$ python -q
>>> import numpy as np
>>> import numpy.linalg as la
>>> np.set_printoptions(precision=2, suppress=True, linewidth=140)
>>> E = np.load("data.npy")
>>> E
array([[-7.06, -2.81, -0.04, -1.32],
       [-3.34, -4.27,  0.34,  2.84],
       [ 5.37, -4.63,  0.77,  9.23],
       [ 8.39, -3.47,  0.64,  9.81],
       [ 2.08, -4.1 ,  0.5 ,  6.21],
       [-4.58, -3.8 ,  0.15,  1.39],
       [-4.69, -3.77,  0.3 ,  1.37],
       [ 7.23, -3.03,  0.48,  8.35],
       [ 6.78, -6.22,  0.85, 11.82],
       [ 1.99, -4.14,  0.53,  6.21],
       [ 4.6 , -5.95,  0.86, 10.23],
       [-6.78, -3.66,  0.15, -0.19],
       [ 3.82, -2.36,  0.39,  5.39],
       [ 2.55, -6.85,  0.91,  9.85],
       [ 4.77, -2.02,  0.44,  5.51],
       [-0.47, -3.08,  0.27,  3.49],
       [ 2.07, -4.2 ,  0.55,  6.25],
       [ 0.16, -5.85,  0.65,  6.96],
       [ 0.9 , -3.67,  0.36,  4.7 ],
       [ 4.24, -4.18,  0.61,  7.86],
       [ 2.6 , -1.88,  0.28,  4.07],
       [-2.26, -4.84,  0.47,  4.19],
       [ 5.98, -2.39,  0.48,  7.04],
       [ 3.14, -4.61,  0.52,  7.59],
       [ 3.  , -3.73,  0.44,  6.46],
       [-4.55, -3.9 ,  0.18,  1.39],
       [ 5.82, -6.48,  0.86, 11.58],
       [-0.71, -2.28,  0.25,  2.2 ]])
>>> Xs = E - E.mean(axis=0)
>>> vecs = la.svd(Xs)[2][:2]
>>> A2 = Xs - Xs @ vecs.T @ vecs
>>> A2.std(axis=0)
array([0.02, 0.04, 0.05, 0.03])
>>> (Xs @ vecs.T).std(axis=0)
array([5.35, 1.75])
>>> U, sv, vt = la.svd(E)
>>> np.argmax(sv[:-1] / (sv[1:] + 1e-6)) + 1
np.int64(2)
>>> sv
array([44.27, 19.01,  0.32,  0.26])
>>> A2 = U[:, :2] @ np.diag(sv[:2]) @ vt[:2]
>>> la.matrix_rank(E, rtol=0.05)
np.int64(2)
>>> round(float(la.norm(E - A2, 2)), 2), round(float(sv[2]), 2)
(0.32, 0.32)
>>> M = np.diag(np.array([0, 3, 2, 3, 2, 3, -1])) + 5 * np.eye(7, k=1) + 5 * np.eye(7, k=-1)
>>> M
array([[ 0.,  5.,  0.,  0.,  0.,  0.,  0.],
       [ 5.,  3.,  5.,  0.,  0.,  0.,  0.],
       [ 0.,  5.,  2.,  5.,  0.,  0.,  0.],
       [ 0.,  0.,  5.,  3.,  5.,  0.,  0.],
       [ 0.,  0.,  0.,  5.,  2.,  5.,  0.],
       [ 0.,  0.,  0.,  0.,  5.,  3.,  5.],
       [ 0.,  0.,  0.,  0.,  0.,  5., -1.]])
>>> evals, vecs = la.eigh(M)
>>> vec = np.array([1, -3, -3, -3, 1, 1, -3])
>>> (np.sign(vecs[:, -1].round(6)) == np.sign(vecs[0, -1].round(6))).astype(int)
array([1, 1, 1, 1, 1, 1, 1])
>>> np.abs(M).sum(axis=1).max(), round(np.abs(evals).max(), 2)
(np.float64(13.0), np.float64(11.62))
>>> la.eigvalsh(M[1:, 1:])
array([-6.82, -4.5 , -0.74,  4.25,  8.39, 11.42])
>>> (M + M.T) / 2
array([[ 0.,  5.,  0.,  0.,  0.,  0.,  0.],
       [ 5.,  3.,  5.,  0.,  0.,  0.,  0.],
       [ 0.,  5.,  2.,  5.,  0.,  0.,  0.],
       [ 0.,  0.,  5.,  3.,  5.,  0.,  0.],
       [ 0.,  0.,  0.,  5.,  2.,  5.,  0.],
       [ 0.,  0.,  0.,  0.,  5.,  3.,  5.],
       [ 0.,  0.,  0.,  0.,  0.,  5., -1.]])
>>> la.matrix_power(M, 3)
array([[ 75., 295., 125., 125.,   0.,   0.,   0.],
       [295., 377., 470., 200., 125.,   0.,   0.],
       [125., 470., 358., 470., 175., 125.,   0.],
       [125., 200., 470., 427., 470., 200., 125.],
       [  0., 125., 175., 470., 358., 470., 100.],
       [  0.,   0., 125., 200., 470., 352., 285.],
       [  0.,   0.,   0., 125., 100., 285.,  24.]])
>>> np.round(la.det(M), 2)
np.float64(-49725.0)
>>> np.sort(np.abs(la.eigvals(M)))
array([ 0.83,  2.65,  5.45,  5.57,  7.04,  9.12, 11.62])
>>> np.allclose(M @ M.T, M.T @ M)
True
>>> np.allclose(M, M.T)
True
>>> M @ M
array([[25., 15., 25.,  0.,  0.,  0.,  0.],
       [15., 59., 25., 25.,  0.,  0.,  0.],
       [25., 25., 54., 25., 25.,  0.,  0.],
       [ 0., 25., 25., 59., 25., 25.,  0.],
       [ 0.,  0., 25., 25., 54., 25., 25.],
       [ 0.,  0.,  0., 25., 25., 59., 10.],
       [ 0.,  0.,  0.,  0., 25., 10., 26.]])
>>> round(np.abs(la.eigvals(M)).max(), 2)
np.float64(11.62)
>>> np.all(la.eigvalsh(M) > 0)
np.False_
>>> round(float(la.eigvalsh(M).min()), 2)
-7.04
>>> X = np.array([[3, 0, 0, 2, 0, 0, 0],
...     [0, -1, 0, 0, 0, 0, 0],
...     [0, 0, -5, 0, 4, 0, -4],
...     [3, 0, 0, 2, 0, 0, 0],
...     [0, 0, -3, 0, 4, 5, -5],
...     [0, 0, 0, 0, -1, 2, 1],
...     [0, 0, -5, 0, -5, 4, 3]])
>>> # null space of dimension 1
>>> vec = np.array([0, 1, 1, 0, 2, 1, 2])
>>> y = M @ vec
>>> y
array([ 5.,  8.,  7., 15.,  9., 23.,  3.])
>>> np.round(la.solve(M, y), 2) + 0
array([0., 1., 1., 0., 2., 1., 2.])
>>> rng = np.random.default_rng(30)
>>> A2 = X + rng.integers(-2, 3, (7, 6)) @ rng.integers(-2, 3, (6, 7))
>>> A2
array([[ -1,   4,   8,   5,  -5,   1,  -3],
       [  0,  -1,   0,   8,   3,   2,  -4],
       [ -1,   6,   3,   5,   3,   5,  -5],
       [  3,   3,   0,   5,   4,   8,  -3],
       [  1,  -3,  -5,  -6,   7,   7,  -3],
       [  1,  -4,  -2,   2,   1,  -3,   3],
       [ -4,  -2,  -3,  -3, -11,  -2,   2]])
>>> la.matrix_rank(A2 - X, tol=1e-8)
np.int64(6)
>>> vec = np.array([-2, 1, 2, 2, -3, 1, -2])
>>> y = A2 @ vec
>>> b, lr = np.zeros(7), 1 / la.norm(A2, 2) ** 2
>>> for i in range(60):
...     b -= lr * A2.T @ (A2 @ b - y)
...     if i % 10 == 0: print(i, round(la.norm(A2 @ b - y), 2))
... 
0 29.28
10 4.4
20 2.38
30 1.59
40 1.11
50 0.79
>>> round(la.cond(A2), 2)
np.float64(29.65)
>>> round(la.norm(X, 1), 2), round(float(la.norm(X, np.inf)), 2)
(np.float64(14.0), 17.0)
>>> la.norm(X, axis=0)
array([4.24, 1.  , 7.68, 2.83, 7.62, 6.71, 7.14])
>>> np.round(X @ la.pinv(X) @ X, 2) + 0
array([[ 3.,  0.,  0.,  2.,  0.,  0.,  0.],
       [ 0., -1.,  0.,  0.,  0.,  0.,  0.],
       [ 0.,  0., -5.,  0.,  4.,  0., -4.],
       [ 3.,  0.,  0.,  2.,  0.,  0.,  0.],
       [ 0.,  0., -3.,  0.,  4.,  5., -5.],
       [ 0.,  0.,  0.,  0., -1.,  2.,  1.],
       [ 0.,  0., -5.,  0., -5.,  4.,  3.]])
>>> np.abs(np.diag(la.qr(X)[1])) > 1e-9
array([ True,  True,  True, False,  True,  True,  True])
>>> np.allclose(X[:-1].T @ la.lstsq(X[:-1].T, X[-1])[0], X[-1])
False
>>> F, _ = la.qr(np.array([[-2.1, 1.2], [0.0, 2.1]]))
>>> F
array([[ 1.,  0.],
       [-0.,  1.]])
>>> evals, vecs = la.eigh(F)
>>> vecs @ np.diag(evals) @ vecs.T
array([[1., 0.],
       [0., 1.]])
>>> vecs.T @ F @ vecs
array([[1., 0.],
       [0., 1.]])
>>> la.eigvalsh(F @ F)
array([1., 1.])
>>> evals
array([1., 1.])
>>> vec = np.ones(2)
>>> for _ in range(5):
...     vec = F @ vec
...     vec /= la.norm(vec)
...     print(round(vec @ F @ vec, 2))
... 
1.0
1.0
1.0
1.0
1.0
>>> np.round(la.eigvalsh(F)[-1], 2)
np.float64(1.0)
>>> vec
array([0.71, 0.71])
>>> K = np.load("a.npy")
>>> K
array([[ 18., -20., -36., -36.,  24., -16.,  36.,  12.],
       [-20.,  27.,  45.,  45., -30.,  20., -45., -15.],
       [-36.,  45.,  83.,  81., -54.,  36., -81., -27.],
       [-36.,  45.,  81.,  83., -54.,  36., -81., -27.],
       [ 24., -30., -54., -54.,  38., -24.,  54.,  18.],
       [-16.,  20.,  36.,  36., -24.,  18., -36., -12.],
       [ 36., -45., -81., -81.,  54., -36.,  83.,  27.],
       [ 12., -15., -27., -27.,  18., -12.,  27.,  11.]])
>>> vec = np.ones(8)
>>> for _ in range(3):
...     vec = K @ vec
...     vec /= la.norm(vec)
...     print(round(vec @ K @ vec, 2))
... 
345.75
347.0
347.0
>>> np.round(la.eigvalsh(K)[-1], 2)
np.float64(347.0)
>>> evals, vecs = la.eigvalsh(K)
Traceback (most recent call last):
  File "<python-input-69>", line 1, in <module>
    evals, vecs = la.eigvalsh(K)
    ^^^^^^^^^^^
ValueError: too many values to unpack (expected 2)
>>> evals, vecs = la.eigh(K)
>>> np.round(vecs.T @ vecs, 2) + 0
array([[1., 0., 0., 0., 0., 0., 0., 0.],
       [0., 1., 0., 0., 0., 0., 0., 0.],
       [0., 0., 1., 0., 0., 0., 0., 0.],
       [0., 0., 0., 1., 0., 0., 0., 0.],
       [0., 0., 0., 0., 1., 0., 0., 0.],
       [0., 0., 0., 0., 0., 1., 0., 0.],
       [0., 0., 0., 0., 0., 0., 1., 0.],
       [0., 0., 0., 0., 0., 0., 0., 1.]])
>>> vecs @ np.diag(evals) @ vecs.T
array([[ 18., -20., -36., -36.,  24., -16.,  36.,  12.],
       [-20.,  27.,  45.,  45., -30.,  20., -45., -15.],
       [-36.,  45.,  83.,  81., -54.,  36., -81., -27.],
       [-36.,  45.,  81.,  83., -54.,  36., -81., -27.],
       [ 24., -30., -54., -54.,  38., -24.,  54.,  18.],
       [-16.,  20.,  36.,  36., -24.,  18., -36., -12.],
       [ 36., -45., -81., -81.,  54., -36.,  83.,  27.],
       [ 12., -15., -27., -27.,  18., -12.,  27.,  11.]])
>>> np.round(la.eigvalsh(K + -2 * np.eye(8)), 2) + 0
array([  0.,   0.,   0.,   0.,   0.,   0.,   0., 345.])
>>> A2 = np.array([[4, -2, 0],
...     [1, 2, -1],
...     [-5, 4, -4],
...     [5, -5, -1],
...     [3, 3, 3],
...     [-4, -5, 5],
...     [4, 2, -4],
...     [3, 2, 4]])
>>> la.matrix_rank(K @ A2)
np.int64(3)
>>> A2 @ K
Traceback (most recent call last):
  File "<python-input-76>", line 1, in <module>
    A2 @ K
    ~~~^~~
ValueError: matmul: Input operand 1 has a mismatch in its core dimension 0, with gufunc signature (n?,k),(k,m?)->(n?,m?) (size 8 is different from 3)
>>> A2.T @ K.T
array([[ 368., -448., -820., -800.,  546., -368.,  818.,  276.],
       [ 208., -261., -469., -487.,  324., -222.,  481.,  163.],
       [  96., -122., -224., -218.,  150.,  -86.,  208.,   80.]])
>>> np.einsum("ik,kj->ij", K, A2)
array([[ 368.,  208.,   96.],
       [-448., -261., -122.],
       [-820., -469., -224.],
       [-800., -487., -218.],
       [ 546.,  324.,  150.],
       [-368., -222.,  -86.],
       [ 818.,  481.,  208.],
       [ 276.,  163.,   80.]])
>>> A2 = K / la.norm(K, axis=1, keepdims=True)
>>> G = A2 @ A2.T
>>> (G - 2 * np.eye(8)).round(6).argmax(axis=1)
array([6, 2, 3, 2, 6, 2, 4, 6])
>>> np.argwhere(np.triu(np.abs(G) > 0.95, 1))
array([[0, 1],
       [0, 2],
       [0, 3],
       [0, 4],
       [0, 5],
       [0, 6],
       [0, 7],
       [1, 2],
       [1, 3],
       [1, 4],
       [1, 5],
       [1, 6],
       [1, 7],
       [2, 3],
       [2, 4],
       [2, 5],
       [2, 6],
       [2, 7],
       [3, 4],
       [3, 5],
       [3, 6],
       [3, 7],
       [4, 5],
       [4, 6],
       [4, 7],
       [5, 6],
       [5, 7],
       [6, 7]])
>>> (np.abs(G) > 0.9).astype(int)
array([[1, 1, 1, 1, 1, 1, 1, 1],
       [1, 1, 1, 1, 1, 1, 1, 1],
       [1, 1, 1, 1, 1, 1, 1, 1],
       [1, 1, 1, 1, 1, 1, 1, 1],
       [1, 1, 1, 1, 1, 1, 1, 1],
       [1, 1, 1, 1, 1, 1, 1, 1],
       [1, 1, 1, 1, 1, 1, 1, 1],
       [1, 1, 1, 1, 1, 1, 1, 1]])
>>> G
array([[ 1., -1., -1., -1.,  1., -1.,  1.,  1.],
       [-1.,  1.,  1.,  1., -1.,  1., -1., -1.],
       [-1.,  1.,  1.,  1., -1.,  1., -1., -1.],
       [-1.,  1.,  1.,  1., -1.,  1., -1., -1.],
       [ 1., -1., -1., -1.,  1., -1.,  1.,  1.],
       [-1.,  1.,  1.,  1., -1.,  1., -1., -1.],
       [ 1., -1., -1., -1.,  1., -1.,  1.,  1.],
       [ 1., -1., -1., -1.,  1., -1.,  1.,  1.]])
>>> F.sum(axis=1)
array([1., 1.])
>>> np.sort(np.abs(la.eigvals(F)))[::-1]
array([1., 1.])
>>> p = np.eye(2)[0]
>>> for _ in range(4):
...     p = p @ F
...     print(p.round(2))
... 
[1. 0.]
[1. 0.]
[1. 0.]
[1. 0.]
>>> m1 = np.load("test14.npy")
>>> m1
array([[14. , -0.4, -0.4, -0.3, -0.3,  0. ,  0.7],
       [-8. , -1.2,  0.6, -0.1,  0.1, -1.6,  0. ],
       [ 7. ,  0.1, -0.8, -0.2,  0.3,  1.2, -0.7]])
>>> A2 = m1 / la.norm(m1, axis=1)
Traceback (most recent call last):
  File "<python-input-91>", line 1, in <module>
    A2 = m1 / la.norm(m1, axis=1)
         ~~~^~~~~~~~~~~~~~~~~~~~~
ValueError: operands could not be broadcast together with shapes (3,7) (3,) 
>>> A2 = m1 / la.norm(m1, axis=1, keepdims=True)
>>> G = A2 @ A2.T
>>> np.argwhere(np.triu(np.abs(G) > 0.95, 1))
array([[0, 1],
       [0, 2],
       [1, 2]])
>>> (G - 2 * np.eye(3)).round(6).argmax(axis=1)
array([2, 0, 0])
>>> G
array([[ 1.  , -0.96,  0.97],
       [-0.96,  1.  , -0.98],
       [ 0.97, -0.98,  1.  ]])
>>> G[2]
array([ 0.97, -0.98,  1.  ])
>>> (np.abs(G) > 0.9).astype(int)
array([[1, 1, 1],
       [1, 1, 1],
       [1, 1, 1]])
>>> la.norm(A2, axis=1)
array([1., 1., 1.])
